% ipython --no-banner

In [1]: import numpy as np

In [2]: np.set_printoptions(precision=1, suppress=True, linewidth=200)

In [3]: J = np.array([[1, 1, -4, -2], [1, -2, 2, 1], [-1, 1, -4, -2], [0, 2, -2, -1]])

In [4]: proj = np.triu(np.array([[1, 0, 1, 1], [2, 1, 2, 1], [1, 0, 0, 1], [1, 1, 2, 0]]), 1) + np.eye(4)

In [5]: M2 = proj @ J @ np.linalg.inv(proj)

In [6]: proj @ J - J @ proj
Out[6]: 
array([[-1.,  3., -9., -1.],
       [-2.,  4., -7., -6.],
       [ 0.,  2., -3.,  3.],
       [ 0.,  0., -4.,  0.]])

In [7]: print(np.linalg.matrix_rank(M2))
3

In [8]: np.trace(M2), np.trace(J)
Out[8]: (np.float64(-6.0), np.int64(-6))

In [9]: cov = J.T @ J

In [10]: np.round(np.linalg.eigvalsh(cov)[::-1], 1) + 0
Out[10]: array([57. ,  4.1,  1.9,  0. ])

In [11]: np.allclose(cov, cov.T)
Out[11]: True

In [12]: np.diag(cov)
Out[12]: array([ 3, 10, 40, 10])

In [13]: np.round(np.linalg.svd(J, compute_uv=False) ** 2, 1) + 0
Out[13]: array([57. ,  4.1,  1.9,  0. ])

In [14]: cov
Out[14]: 
array([[  3,  -2,   2,   1],
       [ -2,  10, -16,  -8],
       [  2, -16,  40,  20],
       [  1,  -8,  20,  10]])

In [15]: np.allclose(J, J.T)
Out[15]: False

In [16]: np.trace(J)
Out[16]: np.int64(-6)

In [17]: round(np.linalg.det(J), 1)
Out[17]: np.float64(0.0)

In [18]: print(np.allclose(J @ J.T, J.T @ J))
False

In [19]: np.round(np.sort(np.abs(np.linalg.eigvals(J))), 1) + 0
Out[19]: array([0. , 0.9, 1.6, 6.7])

In [20]: (J + J.T) / 2
Out[20]: 
array([[ 1. ,  1. , -2.5, -1. ],
       [ 1. , -2. ,  1.5,  1.5],
       [-2.5,  1.5, -4. , -2. ],
       [-1. ,  1.5, -2. , -1. ]])

In [21]: round(float(np.linalg.norm(J, 2) / np.linalg.norm(J)), 1)
Out[21]: 1.0

In [22]: np.argsort(-np.linalg.norm(J, axis=0).round(6), kind="stable")[:3]
Out[22]: array([2, 1, 3])

In [23]: [round(float(x), 1) for x in np.linalg.svd(J, compute_uv=False)[:3]]
Out[23]: [7.5, 2.0, 1.4]

In [24]: np.linalg.cond(J) > 100
Out[24]: np.True_

In [25]: rng = np.random.default_rng(36760)

In [26]: labels = rng.permutation(4)

In [27]: labels
Out[27]: array([2, 1, 0, 3])

In [28]: M2 = J[labels][:, labels]

In [29]: M2
Out[29]: 
array([[-4,  1, -1, -2],
       [ 2, -2,  1,  1],
       [-4,  1,  1, -2],
       [-2,  2,  0, -1]])

In [30]: np.diag(M2)
Out[30]: array([-4, -2,  1, -1])

In [31]: feats = np.array([[0, 0], [0, 1]])

In [32]: feats
Out[32]: 
array([[0, 0],
       [0, 1]])

In [33]: Uu, s, VT = np.linalg.svd(feats)

In [34]: vecs = VT[:(s > 1e-8).sum()]

In [35]: x0 = feats[1] + -1 * feats[0] + rng.integers(2) * np.eye(2)[0]

In [36]: x0
Out[36]: array([0., 1.])

In [37]: np.linalg.matrix_rank(np.vstack([feats, x0]))
Out[37]: np.int64(1)

In [38]: print(np.allclose(vecs.T @ vecs @ x0, x0))
True

In [39]: round(np.linalg.norm(x0 - vecs.T @ vecs @ x0), 1)
Out[39]: np.float64(0.0)

In [40]: vals, vecs = np.linalg.eigh(feats)

In [41]: vecs.T @ vecs
Out[41]: 
array([[1., 0.],
       [0., 1.]])

In [42]: np.linalg.eigvalsh(feats @ feats)
Out[42]: array([0., 1.])

In [43]: np.abs(vecs[:, -1])
Out[43]: array([0., 1.])

In [44]: vals.sum(), np.trace(feats)
Out[44]: (np.float64(1.0), np.int64(1))

In [45]: np.unique(vals.round(6) + 0, return_counts=True)[1]
Out[45]: array([1, 1])

In [46]: (vals > 1e-8).sum(), (vals < -1e-8).sum()
Out[46]: (np.int64(1), np.int64(0))
